In [1]: import numpy as np

In [2]: np.set_printoptions(precision=3, suppress=True, linewidth=140, sign=" ")

In [3]: W0 = np.loadtxt("run17.csv", delimiter=",")

In [4]: W0
Out[4]: 
array([[ 1.165, -0.285,  0.629, -0.369,  0.707, -0.089, -0.571, -0.642, -0.139,  0.409,  0.651, -0.352, -0.378],
       [-0.285,  1.696, -0.153,  0.296,  0.744, -0.543, -0.553,  0.503, -0.167, -0.881,  0.498,  0.432,  0.574],
       [ 0.629, -0.153,  1.663,  0.817,  0.849,  0.077, -0.032, -0.534,  0.211,  0.187,  0.176, -0.725, -0.062],
       [-0.369,  0.296,  0.817,  2.323,  0.233,  0.685, -0.204, -0.151,  0.146, -0.855, -0.923, -0.255, -0.012],
       [ 0.707,  0.744,  0.849,  0.233,  1.884, -0.322, -0.278, -0.333,  0.673, -0.413,  0.297, -0.114,  0.003],
       [-0.089, -0.543,  0.077,  0.685, -0.322,  1.617,  0.473,  0.738, -0.066, -0.057, -0.523,  0.504, -0.336],
       [-0.571, -0.553, -0.032, -0.204, -0.278,  0.473,  2.182,  0.492,  0.422, -0.371,  0.471, -0.789, -0.585],
       [-0.642,  0.503, -0.534, -0.151, -0.333,  0.738,  0.492,  1.662,  0.197, -0.509,  0.152,  0.343,  0.3  ],
       [-0.139, -0.167,  0.211,  0.146,  0.673, -0.066,  0.422,  0.197,  1.561, -0.583, -0.107, -0.363,  0.214],
       [ 0.409, -0.881,  0.187, -0.855, -0.413, -0.057, -0.371, -0.509, -0.583,  1.626, -0.823,  0.396, -0.042],
       [ 0.651,  0.498,  0.176, -0.923,  0.297, -0.523,  0.471,  0.152, -0.107, -0.823,  3.024, -0.749, -0.123],
       [-0.352,  0.432, -0.725, -0.255, -0.114,  0.504, -0.789,  0.343, -0.363,  0.396, -0.749,  2.707,  0.859],
       [-0.378,  0.574, -0.062, -0.012,  0.003, -0.336, -0.585,  0.3  ,  0.214, -0.042, -0.123,  0.859,  0.888]])

In [5]: np.unique(W0.round(6), axis=0).shape
Out[5]: (13, 13)

In [6]: round(float(np.trace(np.linalg.pinv(W0) @ W0)), 3)
Out[6]: 9.0

In [7]: np.linalg.lstsq(W0[:-1].T, W0[-1])[2]
Out[7]: np.int32(9)

In [8]: np.allclose(W0[:-1].T @ np.linalg.lstsq(W0[:-1].T, W0[-1])[0], W0[-1])
Out[8]: True

In [9]: ev, vecs = np.linalg.eigvalsh(W0)
ValueError: too many values to unpack (expected 2)


In [10]: ev, vecs = np.linalg.eigh(W0)

In [11]: np.abs(vecs[:, -1]).round(6).argmax()
Out[11]: np.int64(10)

In [12]: ev.round(3) + 0
Out[12]: array([ 0.,  0.,  0.,  0.,  1.,  1.,  1.,  2.,  2.,  4.,  4.,  4.,  5.])

In [13]: (ev > 1e-8).sum(), (ev < -1e-8).sum()
Out[13]: (np.int64(9), np.int64(0))

In [14]: np.abs(vecs[:, -1])
Out[14]: array([ 0.224,  0.042,  0.263,  0.041,  0.278,  0.192,  0.197,  0.122,  0.146,  0.217,  0.558,  0.551,  0.162])

In [15]: np.linalg.eigvalsh(W0 + 4 * np.eye(13))
Out[15]: array([ 4.,  4.,  4.,  4.,  5.,  5.,  5.,  6.,  6.,  8.,  8.,  8.,  9.])

In [16]: U, sv, Vh = np.linalg.svd(W0)

In [17]: np.argmax(sv[:-1] / (sv[1:] + 1e-6)) + 1
Out[17]: np.int64(9)

In [18]: sv.round(3) + 0
Out[18]: array([ 5.,  4.,  4.,  4.,  2.,  2.,  1.,  1.,  1.,  0.,  0.,  0.,  0.])

In [19]: other = U[:, :9] @ np.diag(sv[:9]) @ Vh[:9]

In [20]: np.linalg.matrix_rank(W0, rtol=0.05)
Out[20]: np.int64(9)

In [21]: round(np.abs(W0 - other).max(), 3)
Out[21]: np.float64(0.0)

In [22]: np.round(np.linalg.norm(W0 - other) / np.linalg.norm(W0), 3)
Out[22]: np.float64(0.0)

In [23]: round(np.linalg.norm(W0 - other, 2), 3), round(sv[9], 3)
Out[23]: (np.float64(0.0), np.float64(0.0))

In [24]: feats = np.load("mat.npy")

In [25]: feats
Out[25]: 
array([[ 0,  0,  0,  0,  0,  0,  0,  0,  0],
       [ 1, -1,  0,  0,  0,  0,  0,  0,  0],
       [ 1, -1,  1,  0,  0,  0,  0,  0,  0],
       [ 1,  1,  1,  2,  0,  0,  0,  0,  0],
       [-1,  1, -1, -2,  0,  0,  0,  0,  0],
       [ 1,  1,  1,  2, -2,  2,  0,  0,  0],
       [-2,  2,  1, -1, -1,  1, -2,  0,  0],
       [ 0,  1,  0,  2,  1,  0, -2, -1,  0],
       [-1,  2, -1,  2, -2, -2, -2, -2,  2]])

In [26]: # looks like rank 8

In [27]: r0 = np.array([-1, -1])

In [28]: np.convolve(feats[3], r0)
Out[28]: array([-1, -2, -2, -3, -2,  0,  0,  0,  0,  0])

In [29]: np.correlate(feats[3], feats[6], "full")
Out[29]: array([ 0,  0, -2, -1, -2, -5,  1,  0, -1,  2,  2, -4,  0,  0,  0,  0,  0])

In [30]: np.array([np.convolve(row, r0, "same") for row in feats])
Out[30]: 
array([[ 0,  0,  0,  0,  0,  0,  0,  0,  0],
       [-1,  0,  1,  0,  0,  0,  0,  0,  0],
       [-1,  0,  0, -1,  0,  0,  0,  0,  0],
       [-1, -2, -2, -3, -2,  0,  0,  0,  0],
       [ 1,  0,  0,  3,  2,  0,  0,  0,  0],
       [-1, -2, -2, -3,  0,  0, -2,  0,  0],
       [ 2,  0, -3,  0,  2,  0,  1,  2,  0],
       [ 0, -1, -1, -2, -3, -1,  2,  3,  1],
       [ 1, -1, -1, -1,  0,  4,  4,  4,  0]])

In [31]: np.linalg.norm(feats, axis=1)
Out[31]: array([ 0.   ,  1.414,  1.732,  2.646,  2.646,  3.873,  4.   ,  3.317,  5.477])

In [32]: np.round(np.linalg.norm(feats[2], 1), 3), round(np.linalg.norm(feats[2], np.inf), 3)
Out[32]: (np.float64(3.0), np.float64(1.0))

In [33]: np.linalg.norm(feats, axis=0)
Out[33]: array([ 3.162,  3.742,  2.449,  4.583,  3.162,  3.   ,  3.464,  2.236,  2.   ])

In [34]: np.round(np.linalg.norm(feats[2] - feats[6]), 3)
Out[34]: np.float64(5.0)

In [35]: round(float(np.linalg.norm(feats) ** 2 / np.linalg.norm(feats, 2) ** 2), 3)
Out[35]: 2.236

In [36]: E = np.load("data.npy")

In [37]: E
Out[37]: 
array([[-0.663, -6.835,  0.727, -0.475,  1.018,  3.164, -0.113, -3.483,  3.373,  1.937,  3.71 ],
       [ 2.802,  1.472,  1.853, -3.17 ,  7.318,  2.42 , -0.405, -2.081, -2.001, -0.478,  2.89 ],
       [-0.206,  5.801, -1.199,  1.35 , -3.044, -3.582,  0.22 ,  3.775, -2.494, -1.626, -4.216],
       [ 2.655,  0.645,  1.89 , -3.144,  7.25 ,  2.723, -0.407, -2.431, -1.56 , -0.242,  3.245],
       [-0.397,  5.506, -1.29 ,  1.529, -3.46 , -3.635,  0.242,  3.798, -2.271, -1.539, -4.281],
       [ 0.386,  6.561, -0.888,  0.765, -1.688, -3.33 ,  0.149,  3.611, -3.118, -1.853, -3.909],
       [ 0.964, -4.48 ,  1.534, -2.033,  4.632,  3.705, -0.3  , -3.772,  1.54 ,  1.237,  4.372],
       [ 3.022,  4.307,  1.51 , -2.905,  6.739,  1.042, -0.348, -0.577, -3.374, -1.28 ,  1.274],
       [-0.626, -6.801,  0.749, -0.515,  1.11 ,  3.188, -0.118, -3.502,  3.34 ,  1.926,  3.739],
       [-1.595, -7.319,  0.11 ,  0.58 , -1.418,  2.356,  0.021, -2.787,  4.036,  2.094,  2.745],
       [ 2.738,  1.089,  1.874, -3.163,  7.298,  2.565, -0.407, -2.247, -1.799, -0.369,  3.06 ],
       [ 0.088,  6.208, -1.049,  1.065, -2.382, -3.474,  0.186,  3.711, -2.817, -1.747, -4.083],
       [ 0.75 , -4.894,  1.447, -1.848,  4.202,  3.694, -0.279, -3.799,  1.828,  1.359,  4.356],
       [-1.645,  2.904, -1.765,  2.572, -5.892, -3.591,  0.359,  3.531, -0.51 , -0.779, -4.249],
       [-2.493,  0.104, -1.902,  3.086, -7.108, -2.966,  0.405,  2.717,  1.148,  0.028, -3.528],
       [ 3.025,  4.012,  1.565, -2.963,  6.871,  1.215, -0.358, -0.761, -3.243, -1.197,  1.478],
       [-0.957,  4.494, -1.531,  2.027, -4.618, -3.705,  0.299,  3.773, -1.55 , -1.241, -4.372],
       [-2.86 , -5.824, -1.115,  2.418, -5.636,  0.021,  0.273, -0.525,  3.974,  1.703, -0.021],
       [-1.956, -7.274, -0.171,  1.032, -2.459,  1.91 ,  0.081, -2.376,  4.189,  2.09 ,  2.215],
       [-2.951, -5.3  , -1.278,  2.629, -6.116, -0.387,  0.305, -0.107,  3.783,  1.558, -0.503],
       [-0.786, -6.939,  0.653, -0.344,  0.714,  3.08 , -0.097, -3.416,  3.479,  1.969,  3.61 ],
       [ 1.384,  7.276, -0.262, -0.328,  0.837, -2.578,  0.012,  2.986, -3.916, -2.077, -3.01 ],
       [-2.761, -6.196, -0.973,  2.226, -5.197,  0.35 ,  0.245, -0.859,  4.093,  1.805,  0.368],
       [ 3.025,  4.094,  1.55 , -2.948,  6.836,  1.168, -0.356, -0.71 , -3.28 , -1.221,  1.422],
       [ 1.677, -2.819,  1.774, -2.596,  5.947,  3.579, -0.361, -3.513,  0.456,  0.754,  4.235],
       [ 2.448, -0.29 ,  1.902, -3.067,  7.061,  3.021, -0.404, -2.784, -1.044,  0.025,  3.592],
       [-1.067,  4.268, -1.573,  2.119, -4.834, -3.702,  0.31 ,  3.752, -1.396, -1.175, -4.371],
       [ 2.114, -1.517,  1.871, -2.888,  6.635,  3.339, -0.39 , -3.181, -0.335,  0.378,  3.961],
       [ 2.791,  6.095,  1.014, -2.283,  5.327, -0.256, -0.254,  0.764, -4.062, -1.778, -0.257]])

In [38]: # rank 2

In [39]: rank = np.linalg.matrix_rank(E)

In [40]: rank
Out[40]: np.int64(2)

In [41]: null = np.linalg.svd(E)[2][rank:].T

In [42]: [int(np.linalg.matrix_rank(E[:i])) for i in range(1, len(E) + 1)]
Out[42]: 
[1,
 2,
 2,
 2,
 2,
 2,
 2,
 2,
 2,
 2,
 2,
 2,
 2,
 2,
 2,
 2,
 2,
 2,
 2,
 2,
 2,
 2,
 2,
 2,
 2,
 2,
 2,
 2,
 2]

In [43]: np.allclose(E @ null, 0)
Out[43]: True

In [44]: null.shape
Out[44]: (11, 9)

In [45]: np.linalg.matrix_rank(E.T @ E), np.linalg.matrix_rank(E @ E.T)
Out[45]: (np.int64(2), np.int64(2))

In [46]: [int(np.linalg.matrix_rank(E[:, :j + 1])) for j in range(11)]
Out[46]: [1, 2, 2, 2, 2, 2, 2, 2, 2, 2, 2]
